In [1]: import numpy as np

In [2]: np.set_printoptions(precision=3, suppress=True, linewidth=200)

In [3]: tidy = lambda a: np.round(a, 3) + 0

In [4]: rng = np.random.default_rng(773744)

In [5]: z = rng.integers(0, 2, 12)

In [6]: m1 = np.triu((z[:, None] == z) & (rng.random((12, 12)) < 0.8), 1).astype(int)

In [7]: m1 += m1.T

In [8]: m1
Out[8]: 
array([[0, 0, 1, 0, 1, 0, 1, 0, 0, 0, 0, 1],
       [0, 0, 0, 1, 0, 1, 0, 1, 0, 1, 1, 0],
       [1, 0, 0, 0, 1, 0, 1, 0, 1, 0, 0, 1],
       [0, 1, 0, 0, 0, 0, 0, 1, 0, 0, 1, 0],
       [1, 0, 1, 0, 0, 0, 1, 0, 1, 0, 0, 1],
       [0, 1, 0, 0, 0, 0, 0, 1, 0, 1, 1, 0],
       [1, 0, 1, 0, 1, 0, 0, 0, 1, 0, 0, 1],
       [0, 1, 0, 1, 0, 1, 0, 0, 0, 1, 1, 0],
       [0, 0, 1, 0, 1, 0, 1, 0, 0, 0, 0, 0],
       [0, 1, 0, 0, 0, 1, 0, 1, 0, 0, 1, 0],
       [0, 1, 0, 1, 0, 1, 0, 1, 0, 1, 0, 0],
       [1, 0, 1, 0, 1, 0, 1, 0, 0, 0, 0, 0]])

In [9]: w, V = np.linalg.eigh(m1)

In [10]: x = np.array([-2, -3, 3, 1, 0, 1, -1, -3, -2, 2, 2, 3])

In [11]: tidy(x @ m1 @ x / (x @ x)), tidy(w[0]), tidy(w[-1])
Out[11]: (np.float64(-1.018), np.float64(-1.804), np.float64(4.428))

In [12]: tidy(V * np.abs(w) @ V.T)
Out[12]: 
array([[1.513, 0.   , 0.521, 0.   , 0.521, 0.   , 0.521, 0.   , 0.797, 0.   , 0.   , 0.513],
       [0.   , 1.781, 0.   , 0.255, 0.   , 0.521, 0.   , 0.781, 0.   , 0.521, 0.781, 0.   ],
       [0.521, 0.   , 1.781, 0.   , 0.781, 0.   , 0.781, 0.   , 0.255, 0.   , 0.   , 0.521],
       [0.   , 0.255, 0.   , 1.239, 0.   , 0.797, 0.   , 0.255, 0.   , 0.797, 0.255, 0.   ],
       [0.521, 0.   , 0.781, 0.   , 1.781, 0.   , 0.781, 0.   , 0.255, 0.   , 0.   , 0.521],
       [0.   , 0.521, 0.   , 0.797, 0.   , 1.513, 0.   , 0.521, 0.   , 0.513, 0.521, 0.   ],
       [0.521, 0.   , 0.781, 0.   , 0.781, 0.   , 1.781, 0.   , 0.255, 0.   , 0.   , 0.521],
       [0.   , 0.781, 0.   , 0.255, 0.   , 0.521, 0.   , 1.781, 0.   , 0.521, 0.781, 0.   ],
       [0.797, 0.   , 0.255, 0.   , 0.255, 0.   , 0.255, 0.   , 1.239, 0.   , 0.   , 0.797],
       [0.   , 0.521, 0.   , 0.797, 0.   , 0.513, 0.   , 0.521, 0.   , 1.513, 0.521, 0.   ],
       [0.   , 0.781, 0.   , 0.255, 0.   , 0.521, 0.   , 0.781, 0.   , 0.521, 1.781, 0.   ],
       [0.513, 0.   , 0.521, 0.   , 0.521, 0.   , 0.521, 0.   , 0.797, 0.   , 0.   , 1.513]])

In [13]: x @ m1 @ x
Out[13]: np.int64(-56)
